% ipython --no-banner

In [1]: import numpy as np

In [2]: np.set_printoptions(precision=1, suppress=True, linewidth=100)

In [3]: W2 = np.array([[3, -3, 1, -3, 2],
   ...:     [-1, -3, -2, 3, -1],
   ...:     [0, 3, 2, -2, 0],
   ...:     [-3, -1, 2, -3, 0],
   ...:     [-3, 2, -1, 1, -1]])

In [4]: rng = np.random.default_rng(81)

In [5]: E = (rng.random((31, 5)) < 0.25) @ W2

In [6]: E
Out[6]: 
array([[-1, -3, -2,  3, -1],
       [-3,  5,  1, -1, -1],
       [ 0,  0,  0,  0,  0],
       [-3,  5,  1, -1, -1],
       [ 0,  3,  2, -2,  0],
       [ 0,  2,  2, -4,  1],
       [-1, -3, -2,  3, -1],
       [-3,  2,  4, -5,  0],
       [ 3, -3,  1, -3,  2],
       [ 3, -3,  1, -3,  2],
       [ 2, -3,  1, -2,  1],
       [ 3, -3,  1, -3,  2],
       [ 0,  0,  0,  0,  0],
       [-3,  2,  4, -5,  0],
       [-1, -3, -2,  3, -1],
       [-6,  1,  1, -2, -1],
       [-1, -7,  1, -3,  1],
       [-1, -4, -2,  1,  0],
       [ 0, -1,  0, -2,  1],
       [ 0,  0,  0,  0,  0],
       [ 0,  3,  2, -2,  0],
       [ 0, -4,  3, -6,  2],
       [-3,  2, -1,  1, -1],
       [-4, -4,  0,  0, -1],
       [-3,  2, -1,  1, -1],
       [-1,  0,  0,  1, -1],
       [ 0,  3,  2, -2,  0],
       [-3, -1,  2, -3,  0],
       [-1, -1,  0, -1,  0],
       [-3,  2, -1,  1, -1],
       [ 0,  0,  0,  0,  0]])

In [7]: C2 = np.cov(E, rowvar=False)

In [8]: round(np.corrcoef(E[:, 3], E[:, 1])[0, 1], 1)
Out[8]: np.float64(-0.1)

In [9]: np.argwhere(np.triu(np.abs(np.corrcoef(E.T)) > 0.8, 1))
Out[9]: array([[2, 3]])

In [10]: np.round(np.corrcoef(E.T), 1) + 0
Out[10]: 
array([[ 1. , -0.4,  0. , -0.2,  0.8],
       [-0.4,  1. ,  0.3, -0.1, -0.4],
       [ 0. ,  0.3,  1. , -0.9,  0.4],
       [-0.2, -0.1, -0.9,  1. , -0.7],
       [ 0.8, -0.4,  0.4, -0.7,  1. ]])

In [11]: np.round(np.linalg.eigvalsh(C2)[::-1], 1) + 0
Out[11]: array([10.3,  8.5,  3.2,  0.2,  0. ])

In [12]: E.std(axis=0)
Out[12]: array([2.1, 2.9, 1.6, 2.3, 1. ])

In [13]: C2.shape
Out[13]: (5, 5)

In [14]: np.argsort(-E.std(axis=0).round(6), kind="stable")
Out[14]: array([1, 3, 0, 2, 4])

In [15]: np.median(E, axis=0)
Out[15]: array([-1.,  0.,  1., -1.,  0.])

In [16]: Y = np.array([[-1, 3, 2], [2, 0, 1], [3, 1, -1], [0, 3, -1], [1, 3, 1]])

In [17]: Y.T @ E.T
Out[17]: 
array([[-12,  15,   0,  15,  12,  11, -12,  19,  -4,  -4,  -4,  -4,   0,  19, -12,  10,  -9, -13,
         -1,   0,  12,   3,   3,  -5,   3,   0,  12,   7,  -1,   3,   0],
       [  1, -14,   0, -14,  -4,  -7,   1, -20,   7,   7,   4,   7,   0, -20,   1, -26,  -8,  -2,
         -3,   0,  -4,  -9, -10, -15, -10,  -3,  -4, -16,  -6, -10,   0],
       [ -7,  -2,   0,  -2,   3,   5,  -7,  -3,   7,   7,   3,   7,   0,  -3,  -7, -11,  -6,  -5,
          2,   0,   3,   1,  -5, -13,  -5,  -4,   3,  -6,  -2,  -5,   0]])

In [18]: np.linalg.matrix_rank(E @ Y)
Out[18]: np.int64(3)

In [19]: m1 = np.load("dump.npy")

In [20]: m1
Out[20]: 
array([[-0.6,  0.1,  0.2, -0.7],
       [-0.4, -0.6, -0.7,  0.1],
       [ 0.5,  0.2, -0.6, -0.6],
       [-0.4,  0.8, -0.5,  0.3]])

In [21]: np.round(m1.T @ m1, 1) + 0
Out[21]: 
array([[1., 0., 0., 0.],
       [0., 1., 0., 0.],
       [0., 0., 1., 0.],
       [0., 0., 0., 1.]])

In [22]: np.linalg.norm(m1, axis=0)
Out[22]: array([1., 1., 1., 1.])

In [23]: np.round(m1 @ m1.T, 1) + 0
Out[23]: 
array([[1., 0., 0., 0.],
       [0., 1., 0., 0.],
       [0., 0., 1., 0.],
       [0., 0., 0., 1.]])

In [24]: mat = np.load("layer17.npy")

In [25]: mat
Out[25]: 
array([[5, 6, 5, 6, 5, 6],
       [5, 6, 5, 6, 5, 6],
       [3, 0, 3, 0, 3, 0],
       [5, 6, 5, 6, 5, 6],
       [5, 6, 5, 6, 5, 6],
       [3, 0, 3, 0, 3, 0]])

In [26]: rank = np.linalg.matrix_rank(mat)

In [27]: rank
Out[27]: np.int64(2)

In [28]: N = np.linalg.svd(mat)[2][rank:].T

In [29]: [int(np.linalg.matrix_rank(mat[:i])) for i in range(1, len(mat) + 1)]
Out[29]: [1, 1, 2, 2, 2, 2]

In [30]: np.allclose(mat @ N, 0)
Out[30]: True

In [31]: [int(np.linalg.matrix_rank(mat[:, :j + 1])) for j in range(6)]
Out[31]: [1, 2, 2, 2, 2, 2]

In [32]: X = np.loadtxt("sample1.csv", delimiter=",")

In [33]: X.round(1) + 0
Out[33]: 
array([[ 0.3, -0.4, -0.1, -0.1,  0.2],
       [-0.4,  0.7, -0.1, -0.1,  0. ],
       [-0.1, -0.1,  0.6, -0.1, -0.4],
       [-0.1, -0.1, -0.1,  1. , -0.1],
       [ 0.2,  0. , -0.4, -0.1,  0.4]])

In [34]: vec = np.array([4, -2, -4, -5, 5])

In [35]: np.round(np.trace(X), 1)
Out[35]: np.float64(3.0)

In [36]: np.linalg.eigvalsh(2 * X - np.eye(5))
Out[36]: array([-1., -1.,  1.,  1.,  1.])

In [37]: round(float((vec - X @ vec) @ (X @ vec)), 1)
Out[37]: 0.0

In [38]: proj = np.triu(np.array([[-2, 2, 0, -1, 2],
    ...:     [0, 1, 1, -3, 1],
    ...:     [2, -3, 2, -3, 1],
    ...:     [0, 0, -2, -3, 1],
    ...:     [0, -2, -1, -2, -2]]), 1) + np.eye(5)

In [39]: Y = proj @ X @ np.linalg.inv(proj)

In [40]: round(float(np.linalg.det(Y)), 1)
Out[40]: -0.0

In [41]: np.round(np.trace(Y), 1), round(np.trace(X), 1)
Out[41]: (np.float64(3.0), np.float64(3.0))

In [42]: np.round(np.poly(Y), 1) + 0
Out[42]: array([ 1., -3.,  3., -1.,  0.,  0.])

In [43]: np.round(proj @ X - X @ proj, 1) + 0
Out[43]: 
array([[-0.4,  1. , -0.7, -2.5,  0.8],
       [ 0.2,  0.8, -0.4, -1.7,  0.4],
       [ 0.4,  0.4, -0.1, -1.8,  0.4],
       [ 0.2,  0.1, -0.4, -0.5, -0.4],
       [ 0. , -0.3,  0. , -1.1,  0.2]])
